$ python3 -q
>>> import numpy as np
>>> from numpy import linalg as LA
>>> np.set_printoptions(suppress=True, linewidth=140)
>>> X = np.load("dump.npy")
>>> X.round(3)
array([[ 0.923,  0.447, -2.819],
       [ 0.692,  2.84 ,  0.677],
       [-2.769,  0.859, -0.771]])
>>> np.round(X @ X.T, 3) + 0
array([[9., 0., 0.],
       [0., 9., 0.],
       [0., 0., 9.]])
>>> round(float(X[:, 0] @ X[:, 1]), 3)
0.0
>>> u = np.array([2, -5])
>>> np.round(np.convolve(X[1], u), 3)
array([  1.385,   2.218, -12.844,  -3.383])
>>> np.round(np.polyval(u, X[1]), 3)
array([-3.615,  0.679, -3.647])
>>> blk = np.stack([X, 5 * X, X[::-1]])
>>> np.round(LA.norm(blk, axis=(1, 2)), 3)
array([ 5.196, 25.981,  5.196])
>>> LA.matrix_rank(blk)
array([3, 3, 3])
>>> rng = np.random.default_rng(272115)
>>> lab = rng.permutation(3)
>>> lab
array([2, 1, 0])
>>> B = X[lab][:, lab]
>>> np.round(np.sort(np.abs(LA.eigvals(B))), 3)
array([3., 3., 3.])
>>> np.round(np.diag(B), 3)
array([-0.771,  2.84 ,  0.923])
>>> np.round(LA.norm(X[0] - X[1]), 3)
np.float64(4.243)
>>> np.round(LA.norm(X, 2), 3)
np.float64(3.0)
>>> np.round(LA.norm(X) ** 2 / LA.norm(X, 2) ** 2, 3)
np.float64(3.0)
>>> round(LA.norm(X, "nuc"), 3)
np.float64(9.0)
>>> round(float(X[0] @ X[1]), 3)
0.0
>>> LA.norm(X, axis=1).argmax()
np.int64(0)
>>> K = np.load("arr.npy")
>>> K
array([[ 0.225,  0.073,  0.245,  0.888,  0.025,  0.092,  0.107, -0.073, -0.708],
       [ 0.564, -0.052,  0.475,  1.16 ,  0.22 ,  0.098,  0.336, -0.416, -1.116],
       [-0.357,  0.029, -0.24 , -0.486, -0.291,  0.019, -0.253,  0.434,  0.63 ],
       [-0.239,  0.172, -0.292, -0.68 , -0.037, -0.051, -0.218,  0.28 ,  0.793],
       [ 0.269,  0.425, -0.044, -0.657,  0.576, -0.318, -0.047, -0.041,  0.499],
       [-0.151, -0.009,  0.038,  0.285, -0.243,  0.115, -0.056,  0.253, -0.127],
       [-0.003,  0.495, -0.205, -0.602,  0.489, -0.397, -0.286, -0.002,  0.438],
       [-0.076,  0.117, -0.08 , -0.492,  0.28 , -0.362, -0.063, -0.058,  0.378],
       [-0.007, -0.386, -0.22 , -0.364, -0.361,  0.53 ,  0.162,  0.014,  0.433]])
>>> Q, R = LA.qr(K)
>>> np.round(np.abs(np.diag(R)), 3)
array([0.809, 0.79 , 0.401, 0.536, 0.212, 0.058, 0.052, 0.054, 0.061])
>>> np.round(Q.T @ Q, 3) + 0
array([[1., 0., 0., 0., 0., 0., 0., 0., 0.],
       [0., 1., 0., 0., 0., 0., 0., 0., 0.],
       [0., 0., 1., 0., 0., 0., 0., 0., 0.],
       [0., 0., 0., 1., 0., 0., 0., 0., 0.],
       [0., 0., 0., 0., 1., 0., 0., 0., 0.],
       [0., 0., 0., 0., 0., 1., 0., 0., 0.],
       [0., 0., 0., 0., 0., 0., 1., 0., 0.],
       [0., 0., 0., 0., 0., 0., 0., 1., 0.],
       [0., 0., 0., 0., 0., 0., 0., 0., 1.]])
>>> feats = np.load("a.npy")
>>> feats
array([[-1.,  0.,  0.,  0.,  0.,  0.,  0.,  0.],
       [ 0.,  0.,  1.,  2., -2., -1.,  0., -2.],
       [ 0.,  1.,  0.,  2., -2., -1.,  0., -2.],
       [ 0.,  2.,  2.,  3., -4., -2.,  0., -4.],
       [ 0., -2., -2., -4.,  3.,  2.,  0.,  4.],
       [ 0., -1., -1., -2.,  2.,  0.,  0.,  2.],
       [ 0.,  0.,  0.,  0.,  0.,  0., -1.,  0.],
       [ 0., -2., -2., -4.,  4.,  2.,  0.,  3.]])
>>> vec = np.array([-4, -4, -3, -3, 3, -2, -5, 3])
>>> h = np.maximum(feats @ vec, 0)
>>> np.maximum(feats @ vec, 0) - np.maximum(-feats @ vec, 0)
array([  4., -19., -20., -43.,  43.,  25.,   5.,  43.])
>>> np.maximum(feats @ (3 * vec), 0)
array([ 12.,   0.,   0.,   0., 129.,  75.,  15., 129.])
>>> h
array([ 4.,  0.,  0.,  0., 43., 25.,  5., 43.])
>>> np.flatnonzero(h > 1e-9)
array([0, 4, 5, 6, 7])
>>> A = np.load("case4.npy")
>>> A
array([[1, 1, 1, 0, 2, 2, 0],
       [0, 0, 1, 0, 1, 1, 0],
       [0, 0, 2, 1, 1, 2, 0],
       [0, 0, 0, 0, 1, 0, 0],
       [0, 0, 0, 0, 0, 2, 0],
       [0, 0, 0, 0, 0, 2, 0],
       [0, 0, 0, 0, 0, 0, 1]])
>>> np.flatnonzero(LA.matrix_power((A != 0) + (A.T != 0) + np.eye(7), 7)[5])
array([0, 1, 2, 3, 4, 5])
>>> round(LA.det(A), 3)
np.float64(0.0)
>>> (LA.matrix_power((A != 0) + (A.T != 0) + np.eye(7), 7) > 0).astype(int)
array([[1, 1, 1, 1, 1, 1, 0],
       [1, 1, 1, 1, 1, 1, 0],
       [1, 1, 1, 1, 1, 1, 0],
       [1, 1, 1, 1, 1, 1, 0],
       [1, 1, 1, 1, 1, 1, 0],
       [1, 1, 1, 1, 1, 1, 0],
       [0, 0, 0, 0, 0, 0, 1]])
>>> np.round(np.sort(LA.eigvals(A).real), 3)
array([0., 0., 0., 1., 1., 2., 2.])
>>> A @ A
array([[ 1,  1,  4,  1,  4, 13,  0],
       [ 0,  0,  2,  1,  1,  6,  0],
       [ 0,  0,  4,  2,  3, 10,  0],
       [ 0,  0,  0,  0,  0,  2,  0],
       [ 0,  0,  0,  0,  0,  4,  0],
       [ 0,  0,  0,  0,  0,  4,  0],
       [ 0,  0,  0,  0,  0,  0,  1]])
>>> np.unique(A.round(6), axis=0).shape
(6, 7)
>>> np.abs(np.diag(LA.qr(A)[1])) > 1e-9
array([ True, False,  True, False, False,  True,  True])
>>> np.round(np.abs(LA.eigvals(A)).max(), 3)
np.float64(2.0)
>>> np.allclose(A, A.T)
False
>>> (A - A.T) / 2
array([[ 0. ,  0.5,  0.5,  0. ,  1. ,  1. ,  0. ],
       [-0.5,  0. ,  0.5,  0. ,  0.5,  0.5,  0. ],
       [-0.5, -0.5,  0. ,  0.5,  0.5,  1. ,  0. ],
       [ 0. ,  0. , -0.5,  0. ,  0.5,  0. ,  0. ],
       [-1. , -0.5, -0.5, -0.5,  0. ,  1. ,  0. ],
       [-1. , -0.5, -1. ,  0. , -1. ,  0. ,  0. ],
       [ 0. ,  0. ,  0. ,  0. ,  0. ,  0. ,  0. ]])
>>> np.trace(A)
np.int64(6)
>>> (A + A.T) / 2
array([[1. , 0.5, 0.5, 0. , 1. , 1. , 0. ],
       [0.5, 0. , 0.5, 0. , 0.5, 0.5, 0. ],
       [0.5, 0.5, 2. , 0.5, 0.5, 1. , 0. ],
       [0. , 0. , 0.5, 0. , 0.5, 0. , 0. ],
       [1. , 0.5, 0.5, 0.5, 0. , 1. , 0. ],
       [1. , 0.5, 1. , 0. , 1. , 2. , 0. ],
       [0. , 0. , 0. , 0. , 0. , 0. , 1. ]])
>>> A.inv()
Traceback (most recent call last):
  File "<python-input-52>", line 1, in <module>
    A.inv()
    ^^^^^
AttributeError: 'numpy.ndarray' object has no attribute 'inv'
>>> np.allclose(A @ A.T, A.T @ A)
False
>>> LA.determinant(A)
Traceback (most recent call last):
  File "<python-input-54>", line 1, in <module>
    LA.determinant(A)
    ^^^^^^^^^^^^^^
AttributeError: module 'numpy.linalg' has no attribute 'determinant'
>>> np.round(np.sort(np.abs(LA.eigvals(A))), 3)
array([0., 0., 0., 1., 1., 2., 2.])
>>> LA.matrix_power(A, 4)
array([[  1,   1,  22,  10,  17, 129,   0],
       [  0,   0,   8,   4,   6,  50,   0],
       [  0,   0,  16,   8,  12,  96,   0],
       [  0,   0,   0,   0,   0,   8,   0],
       [  0,   0,   0,   0,   0,  16,   0],
       [  0,   0,   0,   0,   0,  16,   0],
       [  0,   0,   0,   0,   0,   0,   1]])
>>> A @ A
array([[ 1,  1,  4,  1,  4, 13,  0],
       [ 0,  0,  2,  1,  1,  6,  0],
       [ 0,  0,  4,  2,  3, 10,  0],
       [ 0,  0,  0,  0,  0,  2,  0],
       [ 0,  0,  0,  0,  0,  4,  0],
       [ 0,  0,  0,  0,  0,  4,  0],
       [ 0,  0,  0,  0,  0,  0,  1]])
>>> r = LA.matrix_rank(A)
>>> r
np.int64(6)
>>> N = LA.svd(A)[2][r:].T
>>> np.round(N @ N.T, 3) + 0
array([[ 0.5, -0.5,  0. ,  0. ,  0. ,  0. ,  0. ],
       [-0.5,  0.5,  0. ,  0. ,  0. ,  0. ,  0. ],
       [ 0. ,  0. ,  0. ,  0. ,  0. ,  0. ,  0. ],
       [ 0. ,  0. ,  0. ,  0. ,  0. ,  0. ,  0. ],
       [ 0. ,  0. ,  0. ,  0. ,  0. ,  0. ,  0. ],
       [ 0. ,  0. ,  0. ,  0. ,  0. ,  0. ,  0. ],
       [ 0. ,  0. ,  0. ,  0. ,  0. ,  0. ,  0. ]])
>>> np.allclose(A @ N, 0)
True
>>> [int(LA.matrix_rank(np.delete(A, i, axis=0))) for i in range(7)]
[5, 5, 5, 5, 6, 6, 5]
>>> np.round(A @ N, 3) + 0
array([[0.],
       [0.],
       [0.],
       [0.],
       [0.],
       [0.],
       [0.]])
>>> [int(LA.matrix_rank(A[:, :j + 1])) for j in range(7)]
[1, 1, 2, 3, 4, 5, 6]
